$ python3 -q
>>> import numpy as np
>>> import numpy.linalg as la
>>> np.set_printoptions(precision=2, suppress=True, linewidth=100, floatmode="fixed")
>>> X = np.array([[0, 0, 1, 0, 0],
...     [0, 0, 0, 0, 0],
...     [0, 0, 0, 0, 0],
...     [0, 0, 0, 0, 0],
...     [0, 0, 0, 0, 2]])
>>> X
array([[0, 0, 1, 0, 0],
       [0, 0, 0, 0, 0],
       [0, 0, 0, 0, 0],
       [0, 0, 0, 0, 0],
       [0, 0, 0, 0, 2]])
>>> X @ X
array([[0, 0, 0, 0, 0],
       [0, 0, 0, 0, 0],
       [0, 0, 0, 0, 0],
       [0, 0, 0, 0, 0],
       [0, 0, 0, 0, 4]])
>>> F = np.load("sample12.npy")
>>> F
array([[ -3.06,   3.80,  -1.73,  18.04,   6.92],
       [ -4.50,   0.35,  10.77,   5.13,  15.41],
       [  3.94,  -3.12,  -2.26, -15.99, -10.67],
       [  3.68,  -3.39,  -0.90, -16.86,  -9.48],
       [  4.14,   0.64, -12.36,  -0.78, -15.14],
       [  2.61,  -3.98,   3.38, -18.42,  -5.14],
       [ -3.17,  -2.05,  13.41,  -5.77,  13.13],
       [ -3.42,  -1.76,  13.33,  -4.39,  13.72],
       [  1.58,   3.32, -12.54,  12.28,  -8.85],
       [  2.39,   2.77, -13.23,   9.36, -11.13],
       [  4.26,   0.39, -12.01,  -1.91, -15.29],
       [  2.03,  -4.12,   5.23, -18.51,  -2.98],
       [  2.33,   2.81, -13.20,   9.60, -10.97],
       [ -4.09,  -0.74,  12.48,   0.34,  15.06],
       [ -3.73,   3.34,   1.18,  16.70,   9.73],
       [ -2.61,   3.98,  -3.38,  18.42,   5.15],
       [ -3.84,   3.23,   1.75,  16.34,  10.23],
       [ -4.59,   1.58,   7.87,  10.22,  14.49],
       [ -4.47,   2.17,   6.06,  12.53,  13.48],
       [  0.85,  -4.14,   8.35, -17.63,   1.18],
       [ -4.50,   0.34,  10.79,   5.09,  15.41],
       [  1.58,   3.32, -12.55,  12.27,  -8.86],
       [ -4.50,   2.06,   6.43,  12.10,  13.70],
       [  4.49,  -2.10,  -6.28, -12.27, -13.61]])
>>> # looks like rank 2
>>> D = la.norm(F[:, None] - F[None], axis=-1)
>>> np.flatnonzero(D[10] < D.mean() / 2)
array([ 4, 10, 23])
>>> la.matrix_rank(D ** 2)
np.int64(3)
>>> la.norm(F, axis=1)
array([20.00, 20.00, 20.00, 20.00, 20.00, 20.00, 20.00, 20.00, 20.00, 20.00, 20.00, 20.00, 20.00,
       20.00, 20.00, 20.00, 20.00, 20.00, 20.00, 20.00, 20.00, 20.00, 20.00, 20.00])
>>> np.unravel_index(D.round(6).argmax(), D.shape)
(np.int64(5), np.int64(15))
>>> data = np.tanh(np.array([[-0.4, 0.8, 0.3],
...     [-0.6, 2.0, 1.3],
...     [0.8, 0.0, 0.8],
...     [0.1, -0.4, -0.1],
...     [-0.2, 0.2, 0.8],
...     [-1.3, -0.1, -0.9],
...     [1.2, -1.7, 0.7],
...     [1.5, -2.2, 3.2],
...     [-1.2, 1.7, 0.0],
...     [1.2, 0.5, 0.2],
...     [-1.2, 0.5, 0.4],
...     [0.4, 1.2, -0.3],
...     [1.2, 0.2, -0.4],
...     [-0.1, 0.4, 0.2],
...     [-1.3, 1.0, 1.1],
...     [0.8, -0.3, 0.0],
...     [0.0, 0.3, 0.0],
...     [-0.8, 0.6, -0.8],
...     [0.5, -0.2, -0.1]]) @ np.array([[-1.0, 0.5, 1.1, 0.4, 1.6],
...     [-0.5, -0.7, 0.6, 0.9, -1.0],
...     [-0.1, 1.7, 1.0, -1.1, 1.2]]))
>>> data
array([[-0.03, -0.24,  0.33,  0.23, -0.79],
       [-0.49,  0.47,  0.95,  0.13, -0.89],
       [-0.71,  0.94,  0.93, -0.51,  0.98],
       [ 0.11,  0.16, -0.23, -0.21,  0.41],
       [ 0.02,  0.81,  0.60, -0.65,  0.41],
       [ 0.89, -0.97, -0.98,  0.36, -1.00],
       [-0.40,  0.99,  0.76, -0.95,  1.00],
       [-0.62,  1.00,  1.00, -1.00,  1.00],
       [ 0.34, -0.95, -0.29,  0.78, -1.00],
       [-0.90,  0.53,  0.95,  0.61,  0.93],
       [ 0.72, -0.26, -0.55, -0.44, -0.96],
       [-0.75, -0.82,  0.70,  0.92, -0.73],
       [-0.85, -0.22,  0.78,  0.80,  0.85],
       [-0.12,  0.01,  0.32,  0.10, -0.31],
       [ 0.60,  0.48,  0.26, -0.68, -0.94],
       [-0.57,  0.54,  0.60,  0.05,  0.92],
       [-0.15, -0.21,  0.18,  0.26, -0.29],
       [ 0.52, -0.97, -0.87,  0.80, -0.99],
       [-0.37,  0.22,  0.32,  0.13,  0.71]])
>>> lab = data[:, 0] > np.median(data[:, 0])
>>> f = data[lab].mean(axis=0) - data[~lab].mean(axis=0)
>>> ((data - data.mean(axis=0)) @ f > 0).astype(int)
array([1, 0, 0, 1, 0, 1, 0, 0, 1, 0, 1, 1, 0, 1, 1, 0, 1, 1, 0])
>>> np.argsort(-np.abs(f).round(6), kind="stable")
array([4, 0, 2, 1, 3])
>>> cen = data - data.mean(axis=0)
>>> evecs = la.svd(cen)[2][:3]
>>> M2 = cen - cen @ evecs.T @ evecs
>>> round(float(la.norm(M2) / la.norm(cen)), 2)
0.11
>>> M2.std(axis=0)
array([0.07, 0.10, 0.05, 0.09, 0.02])
>>> la.norm(M2, axis=1).round(6).argmax()
np.int64(11)
>>> np.round(np.cov(cen @ evecs.T, rowvar=False), 2) + 0
array([[1.54, 0.00, 0.00],
       [0.00, 0.47, 0.00],
       [0.00, 0.00, 0.21]])
>>> (cen @ evecs.T).std(axis=0)
array([1.21, 0.67, 0.45])
>>> cen = data - data.mean(axis=0)
>>> left, sigma, VT = la.svd(cen, full_matrices=False)
>>> np.abs(VT[-1])
array([0.71, 0.26, 0.61, 0.10, 0.22])
>>> np.round(sigma ** 2 / (sigma ** 2).sum(), 2) + 0
array([0.69, 0.21, 0.09, 0.01, 0.00])
>>> la.matrix_rank(cen)
np.int64(5)
>>> np.abs(left[:, 0]).argmax()
np.int64(5)
>>> np.searchsorted(np.cumsum(sigma ** 2) / (sigma ** 2).sum(), 0.9) + 1
np.int64(3)
>>> np.abs(VT[0]).argmax()
np.int64(4)
